In [1]: import numpy as np

In [2]: from numpy import linalg as LA

In [3]: np.set_printoptions(precision=2, suppress=True, linewidth=100)

In [4]: data = np.load("dump.npy")

In [5]: data
Out[5]: 
array([[ 4,  2,  6,  0,  0,  0],
       [-4,  2, -2,  0,  0,  0],
       [ 0,  6, -2,  0,  0,  0],
       [ 0,  0,  0,  4,  2,  6],
       [ 0,  0,  0, -4,  2, -2],
       [ 0,  0,  0,  0,  6, -2]])

In [6]: q, V = LA.qr(data[:, :4])[0], LA.qr(data[:, 4:])[0]

In [7]: s = LA.svd(q.T @ V, compute_uv=False)

In [8]: s.round(2) + 0
Out[8]: array([0.86, 0.  ])

In [9]: round(LA.norm(q @ q.T - V @ V.T, 2), 2)
Out[9]: np.float64(1.0)

In [10]: x = np.array([-5, 0, 5, -1, -4, -1])

In [11]: np.sign((data @ x).round(6))
Out[11]: array([ 1,  1, -1, -1, -1, -1])

In [12]: (data * x).sum(axis=1)
Out[12]: array([ 10,  10, -10, -18,  -2, -22])

In [13]: data @ x
Out[13]: array([ 10,  10, -10, -18,  -2, -22])

In [14]: np.einsum("ij,j->i", data, x)
Out[14]: array([ 10,  10, -10, -18,  -2, -22])

In [15]: np.round(LA.det(data), 2)
Out[15]: np.float64(16384.0)

In [16]: LA.matrix_power(data, 3)
Out[16]: 
array([[-160,  160,  -64,    0,    0,    0],
       [ -32, -224,  -64,    0,    0,    0],
       [ -96,  -96, -128,    0,    0,    0],
       [   0,    0,    0, -160,  160,  -64],
       [   0,    0,    0,  -32, -224,  -64],
       [   0,    0,    0,  -96,  -96, -128]])

In [17]: np.sort(np.abs(LA.eigvals(data)))
Out[17]: array([3.24, 3.24, 6.28, 6.28, 6.28, 6.28])

In [18]: np.allclose(data @ data.T, data.T @ data)
Out[18]: False

In [19]: K = np.loadtxt("sample12.csv", delimiter=",")

In [20]: K
Out[20]: 
array([[-0.9 ,  0.45,  0.  ],
       [ 0.  ,  0.  ,  0.  ],
       [ 0.21, -0.07,  0.  ],
       [ 0.21, -0.07,  0.  ],
       [ 0.99, -0.72,  0.  ],
       [-0.21,  0.07,  0.  ],
       [ 0.  ,  0.  ,  0.  ],
       [-0.93,  0.51,  0.  ],
       [ 0.56, -0.21,  0.  ],
       [ 0.78, -0.34,  0.  ],
       [-0.69,  0.27,  0.  ],
       [ 0.78, -0.34,  0.  ],
       [-0.99,  0.75,  0.  ],
       [-0.85,  0.4 ,  0.  ],
       [ 0.93, -0.51,  0.  ],
       [-0.93,  0.51,  0.  ],
       [ 0.98, -0.65,  0.  ],
       [-0.85,  0.4 ,  0.  ],
       [ 0.99, -0.69,  0.  ],
       [-1.  ,  0.95,  0.  ],
       [ 0.93, -0.51,  0.  ]])

In [21]: other = np.array([[-5, -1], [-3, -5], [-5, 2]])

In [22]: LA.matrix_rank(K @ other)
Out[22]: np.int64(2)

In [23]: np.einsum("ij->j", K)
Out[23]: array([0.01, 0.2 , 0.  ])

In [24]: left, s, VT = LA.svd(K)

In [25]: V = VT[:(s > 1e-8).sum()]

In [26]: rng = np.random.default_rng(231)

In [27]: x = K[10] + -2 * K[9] + rng.integers(2) * np.eye(3)[1]

In [28]: x
Out[28]: array([-2.25,  0.95,  0.  ])

In [29]: LA.matrix_rank(np.vstack([K, x]))
Out[29]: np.int64(2)

In [30]: np.allclose(V.T @ V @ x, x)
Out[30]: True

In [31]: rank = LA.matrix_rank(K)

In [32]: rank
Out[32]: np.int64(2)

In [33]: ns = LA.svd(K)[2][rank:].T

In [34]: ns @ ns.T
Out[34]: 
array([[0., 0., 0.],
       [0., 0., 0.],
       [0., 0., 1.]])

In [35]: LA.matrix_rank(K.T @ K), LA.matrix_rank(K @ K.T)
Out[35]: (np.int64(2), np.int64(2))

In [36]: ns.shape
Out[36]: (3, 1)

In [37]: W = np.array([[8, -8, -7, -8],
    ...:     [-9, 1, -7, 4],
    ...:     [5, 8, -3, -4],
    ...:     [8, -1, 7, 9],
    ...:     [-1, -3, -9, -1],
    ...:     [-2, -8, -5, 2]])

In [38]: coef = np.array([0, 0, 2, 1])

In [39]: act = np.maximum(data @ W + coef, 0)

In [40]: LA.matrix_rank(act)
Out[40]: np.int64(4)

In [41]: (act > 0).mean(axis=0)
Out[41]: array([0.33, 0.5 , 0.17, 0.5 ])

In [42]: basis = np.array([[-1, 2], [-1, 2], [-3, 2], [-2, -1]])

In [43]: W @ basis
Out[43]: 
array([[ 37,  -6],
       [ 21, -34],
       [  4,  24],
       [-46,  19],
       [ 33, -25],
       [ 21, -32]])

In [44]: (act @ basis).round(6).argmax(axis=1)
Out[44]: array([1, 1, 1, 1, 1, 0])

In [45]: act @ basis
Out[45]: 
array([[ -62,  124],
       [-182,   31],
       [ -66,  -33],
       [-112,  -11],
       [ -14,   28],
       [   0,    0]])

In [46]: left, s, VT = LA.svd(K)

In [47]: np.argmax(s[:-1] / (s[1:] + 1e-6)) + 1
Out[47]: np.int64(2)

In [48]: s
Out[48]: array([4.16, 0.47, 0.  ])

In [49]: other = left[:, :2] @ np.diag(s[:2]) @ VT[:2]

In [50]: round(float(LA.norm(K - other) / LA.norm(K)), 2)
Out[50]: 0.0

In [51]: LA.matrix_rank(other)
Out[51]: np.int64(2)

In [52]: f = np.array([1, -3, 2, -3])

In [53]: A = f[np.abs(np.subtract.outer(np.arange(4), np.arange(4)))]

In [54]: A
Out[54]: 
array([[ 1, -3,  2, -3],
       [-3,  1, -3,  2],
       [ 2, -3,  1, -3],
       [-3,  2, -3,  1]])

In [55]: np.round(LA.norm(A[2] - A[0]), 2)
Out[55]: np.float64(1.41)

In [56]: LA.norm(A, axis=0)
Out[56]: array([4.8, 4.8, 4.8, 4.8])

In [57]: round(LA.norm(A, "nuc"), 2)
Out[57]: np.float64(14.0)

In [58]: arr = rng.normal(size=(36, 7)) + 20 * np.array([1, -1, -1, -5, -3, 5, 0])

In [59]: arr
Out[59]: 
array([[  22.97,  -19.85,  -19.42, -100.38,  -60.82,   99.93,    0.06],
       [  19.28,  -21.21,  -19.01, -100.82,  -58.64,   97.08,    0.73],
       [  20.86,  -20.14,  -18.31,  -99.93,  -60.01,   99.44,    0.27],
       [  18.4 ,  -18.51,  -20.08,  -99.45,  -58.2 ,   99.55,   -1.95],
       [  20.01,  -18.88,  -20.9 ,  -99.63,  -58.9 ,  101.31,   -0.75],
       [  20.22,  -19.39,  -21.25,  -99.64,  -60.56,  101.06,   -0.52],
       [  19.34,  -20.27,  -20.51, -101.24,  -61.  ,  100.23,   -0.8 ],
       [  21.61,  -20.51,  -18.56, -100.17,  -59.25,   99.12,    0.54],
       [  19.87,  -19.75,  -18.35, -100.96,  -59.88,   98.33,   -1.57],
       [  19.72,  -20.7 ,  -19.98,  -99.98,  -60.71,   99.75,   -0.27],
       [  19.96,  -19.53,  -20.83,  -98.95,  -60.4 ,   99.63,   -1.68],
       [  20.57,  -18.74,  -20.62,  -99.68,  -59.74,   98.99,   -0.07],
       [  20.36,  -19.71,  -19.04, -100.42,  -62.18,  100.86,    0.07],
       [  20.42,  -18.97,  -19.18,  -99.93,  -60.97,  101.15,   -0.17],
       [  20.34,  -19.83,  -20.2 , -100.36,  -61.05,  101.9 ,    0.01],
       [  19.19,  -18.24,  -18.64,  -99.91,  -59.11,  100.05,    0.59],
       [  19.14,  -18.94,  -20.37, -100.31,  -60.58,   98.92,    0.01],
       [  21.09,  -19.57,  -19.74,  -99.86,  -58.2 ,  101.1 ,   -0.34],
       [  20.66,  -21.29,  -20.21,  -98.88,  -58.91,   99.73,    0.63],
       [  20.08,  -19.14,  -20.28,  -97.98,  -61.87,  100.03,    0.03],
       [  19.54,  -19.6 ,  -18.48,  -99.  ,  -57.65,  100.55,    0.82],
       [  20.48,  -18.27,  -19.54, -101.31,  -58.49,  102.12,    0.59],
       [  21.32,  -22.1 ,  -20.27,  -97.93,  -60.13,  101.4 ,   -0.74],
       [  20.9 ,  -20.17,  -18.98, -100.33,  -60.01,  102.27,   -1.01],
       [  19.89,  -19.44,  -20.21,  -99.69,  -58.1 ,   99.95,   -0.7 ],
       [  18.93,  -20.89,  -19.96, -100.48,  -59.14,   99.87,   -0.6 ],
       [  19.81,  -18.85,  -19.04, -100.18,  -60.56,  100.7 ,    0.44],
       [  21.11,  -20.98,  -20.  ,  -98.99,  -59.65,  102.9 ,    0.18],
       [  19.78,  -19.73,  -18.99, -101.14,  -59.67,   97.88,    0.08],
       [  18.87,  -20.73,  -20.07, -101.3 ,  -61.14,   99.48,   -0.02],
       [  20.01,  -19.26,  -20.27,  -98.35,  -60.37,   99.32,   -1.95],
       [  20.45,  -18.67,  -19.49,  -98.85,  -58.63,  100.5 ,   -0.36],
       [  20.11,  -21.28,  -21.16, -101.69,  -61.59,   99.99,    0.27],
       [  20.07,  -18.19,  -20.45,  -98.55,  -59.01,   98.81,    0.27],
       [  21.07,  -20.81,  -19.85, -100.54,  -59.71,   99.94,   -0.32],
       [  20.19,  -19.69,  -19.43,  -99.47,  -59.14,   99.18,    1.74]])

In [60]: C2 = np.cov(arr, rowvar=False)

In [61]: np.polyfit(arr[:, 2], arr[:, 4], 1)
Out[61]: array([  0.31, -53.66])

In [62]: np.round(np.corrcoef(arr[:, 2], arr[:, 4])[0, 1], 2)
Out[62]: np.float64(0.22)

In [63]: np.corrcoef(arr.T)
Out[63]: 
array([[ 1.  , -0.22,  0.12,  0.16, -0.1 ,  0.32,  0.17],
       [-0.22,  1.  ,  0.04,  0.14,  0.19,  0.02, -0.08],
       [ 0.12,  0.04,  1.  , -0.2 ,  0.22, -0.15,  0.31],
       [ 0.16,  0.14, -0.2 ,  1.  ,  0.18,  0.15, -0.14],
       [-0.1 ,  0.19,  0.22,  0.18,  1.  , -0.09,  0.09],
       [ 0.32,  0.02, -0.15,  0.15, -0.09,  1.  , -0.05],
       [ 0.17, -0.08,  0.31, -0.14,  0.09, -0.05,  1.  ]])

In [64]: np.argsort(-arr.std(axis=0).round(6), kind="stable")
Out[64]: array([5, 4, 1, 3, 0, 2, 6])

In [65]: C2.shape
Out[65]: (7, 7)

In [66]: np.median(arr, axis=0)
Out[66]: array([ 20.1 , -19.7 , -19.97, -99.93, -59.81,  99.94,  -0.01])
